$ python3 -q
>>> import numpy as np
>>> from numpy import linalg as LA
>>> np.set_printoptions(precision=2, suppress=True, linewidth=140)
>>> arr = np.load("test12.npy")
>>> arr
array([[ 0, -3, -2, -1, -2,  2,  0],
       [ 0, -3, -3,  0,  0, -3,  3],
       [ 0,  0,  0,  3, -2,  2, -2],
       [ 0,  0,  0,  2, -1,  3,  1],
       [ 0,  0,  0,  0, -1,  1, -1],
       [ 0,  0,  0,  0,  0,  1, -2],
       [ 0,  0,  0,  0,  0,  0,  3]])
>>> # rank 6
>>> print(round(float(np.trace(LA.pinv(arr) @ arr)), 2))
6.0
>>> np.allclose(arr[:-1].T @ LA.lstsq(arr[:-1].T, arr[-1])[0], arr[-1])
True
>>> A2 = np.array([[0, 2], [1, 1], [0, 0], [0, 0]])
>>> cent = np.array([[1, -1, 0, 2, 1, 2, 1, -2, -1, -2],
...     [-2, -2, -1, 0, 1, 2, -2, 0, -2, 2]])
>>> rng = np.random.default_rng(684369)
>>> M = A2 @ cent + 0.1 * rng.normal(size=(4, 10))
>>> print(M)
[[-4.05 -3.81 -2.08 -0.22  2.19  4.01 -4.18  0.16 -4.04  3.58]
 [-0.97 -3.02 -1.11  1.95  2.09  3.87 -1.15 -1.88 -2.99  0.03]
 [-0.01 -0.05  0.14  0.07 -0.04 -0.08  0.05  0.08  0.04 -0.06]
 [ 0.12  0.09  0.06 -0.03  0.05  0.03 -0.02  0.12 -0.02 -0.06]]
>>> x = np.array([0, 2, 1, 0, 1, 3, 1, 4, 4, 1])
>>> a = np.maximum(M @ x, 0)
>>> np.maximum(M @ (3 * x), 0)
array([0.  , 0.  , 0.66, 2.17])
>>> x = np.array([-1, -2, 1, -2, 2, 3, 2, 0, -1, -2])
>>> np.sign((M @ x).round(6))
array([ 1.,  1., -1.,  1.])
>>> LA.norm(M @ x) <= LA.norm(M, 2) * LA.norm(x) + 1e-9
np.True_
>>> np.einsum("ij,j->i", M, x)
array([14.99, 18.42, -0.01,  0.13])
>>> M @ (2 * x)
array([29.98, 36.83, -0.01,  0.27])
>>> W1 = np.array([[1, -2, -2, 1],
...     [2, 2, -2, -2],
...     [-1, 1, -1, 1],
...     [1, 2, 0, -1],
...     [2, -2, 2, 1],
...     [-2, -2, -2, 2],
...     [0, -2, 1, 0],
...     [2, 1, 0, -1],
...     [0, -2, -2, 1],
...     [1, -2, 2, -1]])
>>> coef = np.array([1, 8, 2, 7])
>>> hid = np.maximum(M @ W1 + coef, 0)
>>> (hid > 0).astype(int)
array([[0, 1, 1, 1],
       [0, 1, 1, 1],
       [1, 1, 1, 1],
       [1, 1, 1, 1]])
>>> cent = np.array([[1, 3], [-3, 3], [2, 2], [-4, 5]])
>>> hid @ cent
array([[  0.87, 119.17],
       [-49.35, 116.7 ],
       [-48.64,  67.11],
       [-48.09,  66.85]])
>>> A2 = M / np.sqrt((M ** 2).mean(axis=1, keepdims=True))
>>> LA.matrix_rank(A2) == LA.matrix_rank(M)
np.True_
>>> LA.matrix_rank(M - M.mean(axis=1, keepdims=True))
np.int64(4)
>>> m1 = np.load("block7.npy")
>>> m1
array([[ 1.81, -1.34, -0.98, -0.67, -1.6 ,  3.27, -2.06, -1.02],
       [ 1.93, -0.65, -3.78, -0.32, -1.68,  1.67,  0.3 , -0.88],
       [ 0.98,  0.32, -4.21,  0.16, -0.84, -0.65,  2.23, -0.27],
       [ 0.88,  0.39, -4.15,  0.2 , -0.75, -0.83,  2.34, -0.21],
       [-0.41, -0.7 ,  3.75, -0.35,  0.34,  1.59, -2.75, -0.04],
       [-1.89,  1.3 ,  1.33,  0.65,  1.66, -3.2 ,  1.86,  1.04],
       [ 2.05, -0.95, -3.07, -0.48, -1.79,  2.39, -0.54, -1.  ],
       [-1.46,  1.38, -0.27,  0.69,  1.29, -3.33,  2.62,  0.91],
       [ 1.97, -1.25, -1.79, -0.62, -1.73,  3.07, -1.57, -1.06],
       [-1.82,  0.48,  4.01,  0.24,  1.59, -1.29, -0.69,  0.8 ],
       [-0.72,  1.22, -2.06,  0.61,  0.65, -2.9 ,  3.04,  0.59],
       [ 0.94, -1.29,  1.59, -0.64, -0.84,  3.07, -2.98, -0.69],
       [-1.64,  1.37,  0.3 ,  0.69,  1.45, -3.33,  2.39,  0.97],
       [ 2.05, -1.  , -2.93, -0.5 , -1.8 ,  2.5 , -0.68, -1.02],
       [-1.51,  1.38, -0.11,  0.69,  1.34, -3.33,  2.56,  0.93],
       [ 1.96, -0.7 , -3.68, -0.35, -1.71,  1.8 ,  0.16, -0.9 ],
       [-0.13,  0.98, -3.07,  0.49,  0.13, -2.29,  3.  ,  0.31],
       [ 1.07,  0.26, -4.25,  0.13, -0.92, -0.5 ,  2.13, -0.32],
       [ 0.44, -1.12,  2.57, -0.56, -0.41,  2.64, -3.05, -0.47]])
>>> # rows and columns are dependent
>>> left, sv, Vt = LA.svd(m1)
>>> print(np.argmax(sv[:-1] / (sv[1:] + 1e-6)) + 1)
2
>>> A2 = left[:, :2] @ np.diag(sv[:2]) @ Vt[:2]
>>> round(float(np.abs(m1 - A2).max()), 2)
0.0
>>> round(float(LA.norm(m1 - A2, 2)), 2), round(float(sv[2]), 2)
(0.0, 0.0)
>>> LA.matrix_rank(A2)
np.int64(2)
>>> cov = np.cov(m1, rowvar=False)
>>> np.argsort(-m1.std(axis=0).round(6), kind="stable")
array([2, 5, 6, 0, 4, 1, 7, 3])
>>> np.argwhere(np.triu(np.abs(np.corrcoef(m1.T)) > 0.8, 1))
array([[0, 1],
       [0, 3],
       [0, 4],
       [0, 5],
       [0, 7],
       [1, 3],
       [1, 4],
       [1, 5],
       [1, 6],
       [1, 7],
       [3, 4],
       [3, 5],
       [3, 6],
       [3, 7],
       [4, 5],
       [4, 7],
       [5, 6],
       [5, 7]])
>>> print(np.round(LA.eigvalsh(cov)[::-1], 2) + 0)
[14.63 10.06  0.    0.    0.    0.    0.    0.  ]
>>> np.round(np.corrcoef(m1[:, 5], m1[:, 6])[0, 1], 2)
np.float64(-0.86)
>>> W0 = np.loadtxt("layer3.csv", delimiter=",")
>>> W0
array([[-0.3, -0.3, -0.4, -0.2,  0.7],
       [-1.5, -0.1,  1.3,  0.8,  0.5],
       [ 2.3,  0.9,  1.4,  1.2,  0.2],
       [-1.8, -0.3, -1.5,  1.3, -1.1],
       [ 0.8, -1.6,  0.2, -1.8,  0.9],
       [-1.2, -0.7,  0.4, -1.3, -0.4]])
>>> np.abs(W0).max()
np.float64(2.3)
>>> W0.sum(axis=1)
array([-0.5,  1. ,  6. , -3.4, -1.5, -3.2])
>>> W0.mean(axis=0)
array([-0.28, -0.35,  0.23,  0.  ,  0.13])
>>> print(W0.sum(axis=0))
[-1.7 -2.1  1.4  0.   0.8]
>>> LA.matrix_rank(W0)
np.int64(5)
>>> W0.shape
(6, 5)
>>> np.round(LA.norm(W0), 2)
np.float64(5.91)
>>> print(np.diff(W0, axis=0))
[[-1.2  0.2  1.7  1.  -0.2]
 [ 3.8  1.   0.1  0.4 -0.3]
 [-4.1 -1.2 -2.9  0.1 -1.3]
 [ 2.6 -1.3  1.7 -3.1  2. ]
 [-2.   0.9  0.2  0.5 -1.3]]
>>> left, sv, Vt = LA.svd(W0, full_matrices=False)
>>> np.allclose(left * sv @ Vt, W0)
True
>>> np.round(np.sqrt((sv ** 2).sum()), 2), round(float(LA.norm(W0)), 2)
(np.float64(5.91), 5.91)
>>> np.round(left.T @ left, 2) + 0
array([[1., 0., 0., 0., 0.],
       [0., 1., 0., 0., 0.],
       [0., 0., 1., 0., 0.],
       [0., 0., 0., 1., 0.],
       [0., 0., 0., 0., 1.]])
>>> x = np.array([0, -2, -1, 0, -4])
>>> rhs = W0 @ x
>>> np.round(LA.lstsq(W0, rhs)[0], 2) + 0
array([ 0., -2., -1.,  0., -4.])
>>> rhs
array([-1.8, -3.1, -4. ,  6.5, -0.6,  2.6])
>>> print(np.round(LA.pinv(W0) @ W0, 2) + 0)
[[1. 0. 0. 0. 0.]
 [0. 1. 0. 0. 0.]
 [0. 0. 1. 0. 0.]
 [0. 0. 0. 1. 0.]
 [0. 0. 0. 0. 1.]]
>>> rhs = rhs + 0.1 * rng.normal(size=6)
>>> print(rhs)
[-1.72 -3.1  -4.06  6.58 -0.6   2.67]
>>> coef, *_ = LA.lstsq(W0, rhs)
>>> np.round(W0.T @ (rhs - W0 @ coef), 2) + 0
array([0., 0., 0., 0., 0.])
>>> coef.round(2) + 0
array([-0.02, -2.01, -1.02,  0.  , -4.  ])
>>> round(float(LA.norm(rhs - W0 @ coef)), 2)
0.08
>>> coef.round()
array([-0., -2., -1., -0., -4.])
